$ python -q
>>> import numpy as np
>>> import numpy.linalg as la
>>> np.set_printoptions(suppress=True, linewidth=160)
>>> arr = np.load("block4.npy")
>>> print(arr)
[[ 2.538  0.973 -7.905 -2.657]
 [-2.821  4.855  3.087  2.824]
 [-2.12   4.707  3.266  1.129]
 [ 1.213  3.035 -7.947 -4.105]
 [ 2.991  2.428 -7.67  -1.242]
 [ 4.369  2.552 -7.692 -0.96 ]
 [ 2.38   3.112 -8.022 -0.709]
 [ 3.981  3.589 -6.574 -2.593]
 [-1.278  4.517  5.013 -0.583]
 [-1.532  5.118  3.161  0.553]]
>>> Xc = (arr - arr.mean(axis=0)) / arr.std(axis=0)
>>> print(np.round(Xc.std(axis=0), 3))
[1. 1. 1. 1.]
>>> b = la.lstsq(np.delete(Xc, 0, axis=1), Xc[:, 0])[0]
>>> print(round(1 - np.var(Xc[:, 0] - np.delete(Xc, 0, axis=1) @ b), 3))
0.826
>>> print(np.abs(b).argmax())
1
>>> print(b.round(3))
[-0.011 -0.849 -0.066]
>>> w1 = np.array([[-3, 0, 1, 3, -1],
...     [2, 0, -2, 0, 1],
...     [2, -3, 0, 2, 3],
...     [-3, 2, -1, -1, 2]])
>>> b = np.array([-8, -5, -5, 0, 5])
>>> hid = np.maximum(arr @ w1 + b, 0)
>>> print((hid > 0).mean(axis=0))
[0.4 0.6 0.  0.3 0.4]
>>> print((hid > 0).astype(int))
[[0 1 0 0 0]
 [1 0 0 0 1]
 [1 0 0 0 1]
 [0 1 0 0 0]
 [0 1 0 0 0]
 [0 1 0 0 0]
 [0 1 0 0 0]
 [0 1 0 1 0]
 [1 0 0 1 1]
 [1 0 0 1 1]]
>>> W2 = np.array([[0, -2], [2, 2], [1, -2], [-2, 2], [1, 1]])
>>> print(w1 @ W2)
[[-6  9]
 [-1  1]
 [-7 -3]
 [ 7 12]]
>>> print((hid @ W2).round(6).argmax(axis=1))
[0 0 0 0 0 0 0 1 0 0]
>>> W2 = arr[[6, 8]].astype(float)
>>> for _ in range(3):
...     z = la.norm(arr[:, None] - W2, axis=-1).argmin(axis=1)
...     W2 = np.array([arr[z == j].mean(axis=0) for j in range(2)])
... 
>>> print(z)
[0 1 1 0 0 0 0 0 1 1]
>>> print(np.abs(W2[1] - W2[0]).argmax())
2
>>> proj = arr @ la.solve(arr.T @ arr, arr.T)
>>> print(round(float(np.trace(proj)), 3))
4.0
>>> print(np.round(np.diag(proj), 3))
[0.208 0.576 0.246 0.762 0.197 0.451 0.323 0.431 0.547 0.26 ]
>>> X = np.array([[2, 1, -1], [-2, 2, 2], [-1, 1, 2]])
>>> th = np.radians(30)
>>> Rm = np.eye(3)
>>> Rm[1, 1] = Rm[2, 2] = np.cos(th)
>>> Rm[1, 2], Rm[2, 1] = -np.sin(th), np.sin(th)
>>> print(Rm.round(3))
[[ 1.     0.     0.   ]
 [ 0.     0.866 -0.5  ]
 [ 0.     0.5    0.866]]
>>> Y = X @ Rm.T
>>> print(np.allclose(la.norm(X, axis=1), la.norm(Y, axis=1)))
True
>>> print(Y.round(3))
[[ 2.     1.366 -0.366]
 [-2.     0.732  2.732]
 [-1.    -0.134  2.232]]
>>> print(round(la.norm(Y) ** 2 / la.norm(Y, 2) ** 2, 3))
1.237
>>> print(la.norm(Y, axis=1).argmax())
1
>>> print(np.round(la.norm(Y, axis=0), 3))
[3.    1.556 3.547]
>>> print(np.round(la.norm(Y, axis=1), 3))
[2.449 3.464 2.449]
>>> rng = np.random.default_rng(4737)
>>> z = rng.permutation(3)
>>> print(z)
[1 2 0]
>>> Y = X[z][:, z]
>>> print(Y)
[[ 2  2 -2]
 [ 1  2 -1]
 [ 1 -1  2]]
>>> print(np.allclose(Y, X))
False
>>> print(np.round(np.sort(np.abs(la.eigvals(Y))), 3))
[1. 2. 3.]
>>> A = np.loadtxt("out18.csv", delimiter=",")
>>> print(A)
[[3. 1. 5.]
 [5. 3. 1.]
 [1. 5. 3.]]
>>> def softmax(z):
...     e = np.exp(z - z.max(axis=-1, keepdims=True))
...     return e / e.sum(axis=-1, keepdims=True)
... 
>>> print(np.round(softmax(10 * A[2]), 3) + 0)
[0. 1. 0.]
>>> print(np.round(softmax(A[2]), 3))
[0.016 0.867 0.117]
>>> S = A @ A.T / np.sqrt(3)
>>> print(softmax(S).round(6).argmax(axis=1))
[0 1 2]
>>> print(np.round(softmax(S), 3))
[[0.998 0.001 0.001]
 [0.001 0.998 0.001]
 [0.001 0.001 0.998]]
>>> Y = la.inv(A)
>>> print(Y.round(3))
[[ 0.037  0.204 -0.13 ]
 [-0.13   0.037  0.204]
 [ 0.204 -0.13   0.037]]
>>> print((np.abs(Y) > 1e-9).astype(int))
[[1 1 1]
 [1 1 1]
 [1 1 1]]
>>> print(round(float(la.cond(A)), 3))
2.598
>>> print(np.round(la.det(A) * Y, 3))
[[  4.  22. -14.]
 [-14.   4.  22.]
 [ 22. -14.   4.]]
>>> E = np.loadtxt("layer1.csv", delimiter=",")
>>> print(E)
[[  0.662   1.852  -0.261   5.87   -2.473]
 [ -6.49   -6.451  -1.543 -17.535   5.624]
 [ -1.492  -7.936   1.866 -26.097  11.628]
 [  3.753   5.185   0.539  14.9    -5.376]
 [ -2.737  -5.335   0.127 -16.799   6.479]
 [  0.816   5.965  -1.473  19.836  -9.113]
 [ -0.048  -4.99    1.684 -17.848   8.398]
 [ -3.688  -6.187  -0.14  -18.874   7.238]
 [-13.102  -5.352  -6.086  -9.542  -0.799]
 [  5.291   2.482   2.181   5.352  -0.582]
 [  7.449   0.793   4.188  -2.068   3.761]
 [ -2.826  -5.278   0.271 -16.528   6.714]
 [ -7.255  -7.13   -1.713 -19.771   6.202]
 [  3.409  -3.217   3.047 -12.861   7.384]
 [ -3.919   1.255  -2.897   6.756  -4.86 ]
 [ 12.279   5.552   5.171  11.381  -0.226]
 [  6.414   6.344   1.65   17.568  -5.689]
 [ -4.392   7.439  -5.181  28.585 -14.869]
 [ -2.042   1.846  -1.696   7.265  -4.176]
 [ -5.426  -6.628  -0.777 -19.329   6.945]
 [-15.133  -4.93   -7.425  -6.23   -3.218]
 [ -3.502  -7.416   0.498 -22.648   9.25 ]
 [-14.386  -3.989  -7.24   -4.013  -3.895]
 [ 12.279   4.388   5.649   7.617   1.507]
 [ -2.771   3.959  -3.082  15.088  -7.909]
 [ -0.856  -1.739   0.298  -6.161   2.614]
 [ -4.524  -1.734  -2.05   -3.171  -0.305]
 [ -9.041  -2.463  -4.589  -2.488  -2.337]
 [ 14.39    3.911   7.12    3.913   4.113]]
>>> Y = np.c_[E[:, :1] @ np.array([[3]]), np.array([0, 2, 3, 0, 0, 1, 1, 3, 0, 1, 3, 1, 1, 1, 2, 2, 3, 2, 3, 0, 3, 3, 0, 3, 3, 0, 3, 3, 1])]
>>> print(Y.round(3))
[[  1.986   0.   ]
 [-19.47    2.   ]
 [ -4.476   3.   ]
 [ 11.259   0.   ]
 [ -8.211   0.   ]
 [  2.448   1.   ]
 [ -0.144   1.   ]
 [-11.064   3.   ]
 [-39.306   0.   ]
 [ 15.873   1.   ]
 [ 22.347   3.   ]
 [ -8.478   1.   ]
 [-21.765   1.   ]
 [ 10.227   1.   ]
 [-11.757   2.   ]
 [ 36.837   2.   ]
 [ 19.242   3.   ]
 [-13.176   2.   ]
 [ -6.126   3.   ]
 [-16.278   0.   ]
 [-45.399   3.   ]
 [-10.506   3.   ]
 [-43.158   0.   ]
 [ 36.837   3.   ]
 [ -8.313   3.   ]
 [ -2.568   0.   ]
 [-13.572   3.   ]
 [-27.123   3.   ]
 [ 43.17    1.   ]]
>>> print(np.round(la.norm(la.qr(E)[0].T @ Y, axis=0) ** 2 / ((Y ** 2).sum(axis=0) + 1e-12), 3))
[1.    0.105]
>>> print(np.round(la.norm(Y - E @ la.lstsq(E, Y)[0], axis=0), 3) + 0)
[ 0.    10.449]
>>> Xc = (E - E.mean(axis=0)) / E.std(axis=0)
>>> print(np.round(Xc.std(axis=0), 3))
[1. 1. 1. 1. 1.]
>>> b = la.lstsq(np.delete(Xc, 2, axis=1), Xc[:, 2])[0]
>>> print(np.abs(b).argmax())
0
>>> print(b.round(3))
[ 0.964  0.283 -0.588  0.06 ]
>>> print(la.matrix_rank(E, rtol=0.1))
2
>>> print(round(np.log10(la.cond(E))))
2
>>> print(np.argsort(-la.norm(E, axis=0).round(6), kind="stable")[:3])
[3 0 4]
>>> D = la.norm(E[:, None] - E[None], axis=-1)
>>> print(D.shape)
(29, 29)
>>> print(D[5].round(6).argsort(kind="stable")[:4])
[ 5 24  3 16]
>>> print(la.matrix_rank(D ** 2))
7
>>> print(E.shape)
(29, 5)
>>> print(np.count_nonzero(E))
145
>>> E[29]
Traceback (most recent call last):
  File "<python-input-79>", line 1, in <module>
    E[29]
    ~^^^^
IndexError: index 29 is out of bounds for axis 0 with size 29
>>> print(np.round(E.sum(axis=0), 3))
[-36.888 -29.804 -11.864 -77.832  22.03 ]
>>> la.rank(E)
Traceback (most recent call last):
  File "<python-input-81>", line 1, in <module>
    la.rank(E)
    ^^^^^^^
AttributeError: module 'numpy.linalg' has no attribute 'rank'
>>> print(la.matrix_rank(E))
5
>>> W0 = np.eye(3, dtype=int)[rng.permutation(3)]
>>> print(W0)
[[0 0 1]
 [1 0 0]
 [0 1 0]]
>>> # a transition matrix
>>> x0 = np.array([4, 3, 1])
>>> print(np.round(la.inv(W0), 3))
[[0. 1. 0.]
 [0. 0. 1.]
 [1. 0. 0.]]
>>> print([p for p in range(1, 25) if np.allclose(la.matrix_power(W0, p), np.eye(3))])
[3, 6, 9, 12, 15, 18, 21, 24]
>>> Q = W0.astype(float).copy()
>>> for j in range(3):
...     Q[:, j] -= Q[:, :j] @ (Q[:, :j].T @ Q[:, j])
...     Q[:, j] /= la.norm(Q[:, j])
... 
>>> print(Q)
[[0. 0. 1.]
 [1. 0. 0.]
 [0. 1. 0.]]
>>> print(Q.T @ Q)
[[1. 0. 0.]
 [0. 1. 0.]
 [0. 0. 1.]]
>>> print(W0 @ np.ones(3))
[1. 1. 1.]
>>> print(W0.sum(axis=1))
[1 1 1]
>>> print(la.matrix_power(W0, 100))
[[0 0 1]
 [1 0 0]
 [0 1 0]]
>>> p = np.eye(3)[2]
>>> for _ in range(6):
...     p = p @ W0
...     print(p.round(3))
... 
[0. 1. 0.]
[1. 0. 0.]
[0. 0. 1.]
[0. 1. 0.]
[1. 0. 0.]
[0. 0. 1.]
>>> print(np.round(softmax(arr).sum(axis=1), 3))
[1. 1. 1. 1. 1. 1. 1. 1. 1. 1.]
>>> print(np.round(softmax(10 * arr[1]), 3) + 0)
[0. 1. 0. 0.]
>>> S = arr @ arr.T / np.sqrt(4)
>>> print(np.round(softmax(S)[1] @ arr, 3))
[-2.771  4.852  3.108  2.718]
>>> M = np.loadtxt("data.csv", delimiter=",")
>>> print(M.round(3))
[[0.4   0.2   0.2   0.2  ]
 [0.333 0.333 0.    0.333]
 [0.2   0.2   0.6   0.   ]
 [0.    0.333 0.333 0.333]]
>>> # row-stochastic, so 1 is an eigenvalue
>>> print(M.sum(axis=1))
[1. 1. 1. 1.]
>>> print(np.round(np.sort(np.abs(la.eigvals(M)))[::-1], 3))
[1.    0.373 0.154 0.154]
>>> p = np.eye(4)[2]
>>> for _ in range(6):
...     p = p @ M
...     print(p.round(3))
... 
[0.2 0.2 0.6 0. ]
[0.267 0.227 0.4   0.107]
[0.262 0.244 0.329 0.164]
[0.252 0.255 0.305 0.189]
[0.247 0.259 0.296 0.198]
[0.244 0.261 0.293 0.202]
